$ python -q
>>> import numpy as np
>>> from numpy import linalg as LA
>>> np.set_printoptions(precision=1, suppress=True, linewidth=120)
>>> E = np.load("arr.npy")
>>> print(E)
[[ 6  7  8]
 [ 7 18  7]
 [ 8  7  4]]
>>> print(round(float(LA.det(2 * E)), 1), round(LA.det(E), 1))
-3408.0 -426.0
>>> round(float(LA.det(E[::-1])), 1)
426.0
>>> other = np.array([[0, 3], [-2, 2], [-1, -1]])
>>> E @ other
array([[-22,  24],
       [-43,  50],
       [-18,  34]])
>>> LA.matrix_rank(np.vstack([E, other.T]))
np.int64(3)
>>> print(other.T @ E.T)
[[-22 -43 -18]
 [ 24  50  34]]
>>> round(float(LA.eigvalsh(E).min()), 1)
-3.1
>>> [round(float(LA.det(E[:i, :i])), 2) + 0 for i in range(1, 4)]
[6.0, 59.0, -426.0]
>>> print(np.all(LA.eigvalsh(E) > 0))
False
>>> print(np.allclose(E, E.T))
True
>>> np.sort(np.abs(LA.eigvals(E)))
array([ 3.1,  5.4, 25.7])
>>> np.round(np.abs(LA.eigvals(E)).max(), 1)
np.float64(25.7)
>>> round(float(LA.det(E)), 1)
-426.0
>>> print((E - E.T) / 2)
[[0. 0. 0.]
 [0. 0. 0.]
 [0. 0. 0.]]
>>> np.trace(E)
np.int64(28)
>>> E.inv()
Traceback (most recent call last):
  File "<python-input-20>", line 1, in <module>
    E.inv()
    ^^^^^
AttributeError: 'numpy.ndarray' object has no attribute 'inv'
>>> LA.matrix_power(E, 3)
array([[ 3494,  5978,  3276],
       [ 5978, 10634,  5586],
       [ 3276,  5586,  3018]])
>>> (E + E.T) / 2
array([[ 6.,  7.,  8.],
       [ 7., 18.,  7.],
       [ 8.,  7.,  4.]])
>>> feats = np.load("w.npy")
>>> feats
array([[ 2, -1, -3,  0],
       [-1,  1,  2, -3],
       [-3,  2,  5, -3],
       [ 0, -3, -3, 18]])
>>> np.einsum("ii->", feats)
np.int64(26)
>>> np.kron(np.eye(2, dtype=int), feats)
array([[ 2, -1, -3,  0,  0,  0,  0,  0],
       [-1,  1,  2, -3,  0,  0,  0,  0],
       [-3,  2,  5, -3,  0,  0,  0,  0],
       [ 0, -3, -3, 18,  0,  0,  0,  0],
       [ 0,  0,  0,  0,  2, -1, -3,  0],
       [ 0,  0,  0,  0, -1,  1,  2, -3],
       [ 0,  0,  0,  0, -3,  2,  5, -3],
       [ 0,  0,  0,  0,  0, -3, -3, 18]])
>>> np.round(LA.eigvals(feats).sum().real, 1)
np.float64(26.0)
>>> round(float(LA.det(feats[::-1])), 1)
0.0
>>> np.einsum("ij,ji->", feats, feats)
np.int64(418)
>>> np.round(LA.eigvals(feats), 1) + 0
array([ 6.7+0.j, 19.3+0.j,  0. +0.j,  0. +0.j])
>>> round(LA.det(feats.T), 1)
np.float64(0.0)
